% python3 -q
>>> import numpy as np
>>> np.set_printoptions(precision=3, suppress=True, linewidth=160, floatmode="fixed")
>>> def rnd(a):
...     return np.round(a, 3) + 0
... 
>>> m1 = np.loadtxt("dump.csv", delimiter=",")
>>> print(m1)
[[  8.520  -6.726  -2.653 -21.606  -3.343  -1.286  -9.289  -2.582  -0.221   2.391  -1.319]
 [  2.881  -7.451   0.839  -4.359  -6.434   1.372   3.071   0.836   4.454  -1.785  -4.542]
 [ -5.281   3.147  -1.150   0.050   6.458   0.785  -0.961  -0.272  -3.379  -0.677  -1.507]
 [ -6.468   3.286  -9.127  -2.261  20.847  -0.522  -9.640  -9.288 -15.274  -2.641  10.877]
 [  6.798 -14.695   2.851 -10.233 -20.231   0.503  13.345   4.835  17.796  -2.066 -16.536]
 [  1.102  -0.482  -2.149  -0.641   7.185  -2.535 -22.913  -3.981  -9.341   5.167  14.968]
 [ -0.730   5.811  -0.146  -4.062   6.943   1.236   0.895   2.837   1.886  -2.958  -4.356]
 [ -2.181  10.044   0.818  -5.296  12.004   0.806  -6.393  -0.004  -5.749   4.127   1.792]
 [ -3.748  17.384  -2.888   7.877  15.944  -2.115  -8.662  -2.053 -11.608  -2.285   9.051]
 [  4.558  -6.440  -4.961 -12.408  -7.256   0.769  -2.192  -3.301 -11.340  -4.429   2.898]
 [ -0.491  -0.324  -2.643  -1.287  -2.413   3.208   2.145   1.780 -12.782  -2.043   2.874]
 [  9.317   1.408   3.774  -5.022  -2.784  -3.731  -6.525   0.537  12.781  10.803  -2.249]
 [  9.647  -9.828  -2.392 -11.912  -3.966  -3.633 -10.280  -8.105   3.077  -4.087   2.495]
 [ 14.427   1.646   3.470 -21.450 -16.352  -0.887   5.059   6.339   6.930  -4.052 -12.190]
 [ -3.455   3.667  -1.671   3.537   7.336  -0.462  -7.146  -3.089  -9.326   2.067   8.023]
 [ 20.196   2.604   5.878 -19.816 -21.407  -1.677   4.373   9.629  19.044  -0.987 -15.725]
 [ -0.799  -0.565   5.269   7.683  -3.104   1.751   5.416   3.075   6.517   0.273   0.536]
 [  4.440   3.051  -1.199  -3.207   2.217  -4.241 -14.031  -1.248   3.152   2.066   1.645]
 [ -3.250  -7.942  -1.582  10.493  -1.706  -1.499  -3.792  -3.678  -7.193  -1.633   8.858]
 [  8.321  -5.755   8.660  -6.038 -20.175   0.899  10.455   8.106  19.034  -4.387 -13.673]
 [ 11.907  -8.556   3.116 -12.178 -16.930  -1.596   4.362   1.926  13.007   3.378  -7.979]
 [ 12.689 -12.408   0.624  -4.313 -17.594  -3.432  -3.433  -3.111   8.441  -3.937   2.199]
 [  3.582  11.648   2.395  -9.472   1.923  -0.412  -4.966   6.968  -0.490   0.601  -6.086]
 [ -6.136   0.531   1.224  16.041   1.317   1.265   2.789   0.918  -2.417   7.482   6.053]
 [  6.441   0.668   7.966   2.998  -7.424  -1.308  -0.303   3.213  14.148  -0.497  -3.203]
 [  2.660   1.222   8.464   4.945 -14.524   2.237   2.797   6.466   3.920   3.326  -0.830]
 [  7.304 -15.138   5.220  -2.841 -25.061   2.402  17.193   4.199  16.014  -5.709 -10.653]
 [  4.480  19.667   8.483   7.131  -0.534  -3.549  -3.186   9.527  13.287   5.396  -5.339]
 [  1.065   7.700  -8.699 -15.065  20.858  -1.803  -7.019  -9.549  -5.438  -0.105   0.779]
 [  3.745   3.804  -1.600  -9.163 -10.521   0.386  13.055   4.265  -6.583  -6.844  -6.432]
 [  4.748   9.228  -2.422 -19.543   7.599  -1.129  -5.953   2.143   1.001   5.550  -5.372]
 [ -2.307  -4.301  -0.828  11.621  -4.911   1.445  15.567  -1.701   6.406 -10.673  -5.180]
 [  5.875   3.374   0.605  -1.226  -2.932  -3.823  -7.866   1.477   7.338  -0.119  -3.232]
 [  0.903 -18.634  -2.223   3.259 -10.961  -0.823  -7.167  -6.644  -9.365  -1.727  11.211]
 [ -7.435  19.399  -9.777  -2.173  30.850  -0.798 -12.085  -6.338 -21.398   2.226  12.294]
 [ -3.668   8.063  -2.183  -4.492  12.952   0.500  -8.752  -1.782  -5.645   2.334   1.336]
 [  5.739  -3.359  -2.958 -10.724  -1.220  -1.607  -1.881  -6.071  -2.945  -0.625   2.414]
 [ -9.593   0.062  -0.429  16.490  11.532  -0.714  -6.648  -1.404  -0.988   1.881   7.043]
 [ -1.076  -4.765   4.326  -0.321  -9.003  -1.544   4.398   3.212   7.700   0.161  -5.838]
 [ -8.752  26.635  -3.695   1.146  18.521   3.588   7.205   5.239 -18.882  -6.296  -0.212]
 [ -3.466  -7.367  -0.243   8.921  -5.377  -1.128  -0.980  -1.918  -3.105  -3.646   6.659]
 [ -7.580  11.068  -3.600   3.000  21.058  -1.069 -10.481  -1.720  -3.039   0.180   0.426]
 [  5.651 -23.096  -4.200  -4.578 -14.476   0.236   3.932  -5.409  -1.586  -2.112   2.527]
 [ -1.573  -4.945   0.573   4.315  -3.640   1.780   0.148   2.199  -1.917   3.179   2.855]
 [  2.544 -19.262  -2.889   3.412 -20.956   2.321   9.071  -1.149  -8.790  -3.079   2.985]
 [  1.527  21.060  -4.488 -17.319   9.897  -0.236   7.952   5.630  -4.066  -3.993 -13.210]
 [ -5.469   0.849   1.310   8.835   4.583   1.688  -5.110   1.355  -0.311   3.680   2.304]]
>>> vec = np.array([1, 0, 1, 0, 1, -2, -2, -1, -2, -1, -2])
>>> y = m1 @ vec
>>> print(rnd(np.linalg.pinv(m1) @ m1))
[[1.000 0.000 0.000 0.000 0.000 0.000 0.000 0.000 0.000 0.000 0.000]
 [0.000 1.000 0.000 0.000 0.000 0.000 0.000 0.000 0.000 0.000 0.000]
 [0.000 0.000 1.000 0.000 0.000 0.000 0.000 0.000 0.000 0.000 0.000]
 [0.000 0.000 0.000 1.000 0.000 0.000 0.000 0.000 0.000 0.000 0.000]
 [0.000 0.000 0.000 0.000 1.000 0.000 0.000 0.000 0.000 0.000 0.000]
 [0.000 0.000 0.000 0.000 0.000 1.000 0.000 0.000 0.000 0.000 0.000]
 [0.000 0.000 0.000 0.000 0.000 0.000 1.000 0.000 0.000 0.000 0.000]
 [0.000 0.000 0.000 0.000 0.000 0.000 0.000 1.000 0.000 0.000 0.000]
 [0.000 0.000 0.000 0.000 0.000 0.000 0.000 0.000 1.000 0.000 0.000]
 [0.000 0.000 0.000 0.000 0.000 0.000 0.000 0.000 0.000 1.000 0.000]
 [0.000 0.000 0.000 0.000 0.000 0.000 0.000 0.000 0.000 0.000 1.000]]
>>> rnd(np.linalg.solve(m1.T @ m1, m1.T @ y))
array([ 1.000,  0.000,  1.000,  0.000,  1.000, -2.000, -2.000, -1.000, -2.000, -1.000, -2.000])
>>> rng = np.random.default_rng(46)
>>> y = y + 0.3 * rng.normal(size=47)
>>> rnd(y)
array([ 26.794, -10.110,  11.019,  46.518, -43.918,  44.165,   6.859,  25.472,  40.340,  19.959,   3.921,  -1.692,  31.884,   1.118,  21.125, -15.490, -30.424,
        31.232,   5.973, -40.105, -22.741,  -5.159,  24.242, -27.211, -14.150, -30.040, -61.063,  -4.768,  50.420,  -6.297,  24.808, -31.858,  17.225,   8.341,
        61.624,  31.764,  16.803,   3.353, -18.300,  23.756,  -6.170,  39.999, -15.754, -15.548, -27.879,  24.084,  -1.362])
>>> coef, *_ = np.linalg.lstsq(m1, y)
>>> print(coef.round())
[ 1.000 -0.000  1.000  0.000  1.000 -2.000 -2.000 -1.000 -2.000 -1.000 -2.000]
>>> [round(float(np.linalg.norm(np.linalg.solve(m1.T @ m1 + lam * np.eye(11), m1.T @ y))), 2) for lam in (0, 1, 10, 100)]
[4.64, 4.43, 3.51, 2.5]
>>> rnd(m1.T @ (y - m1 @ coef))
array([0.000, 0.000, 0.000, 0.000, 0.000, 0.000, 0.000, 0.000, 0.000, 0.000, 0.000])
>>> rnd(coef)
array([ 1.050, -0.012,  1.029,  0.028,  1.024, -1.990, -1.992, -1.032, -2.031, -0.997, -2.046])
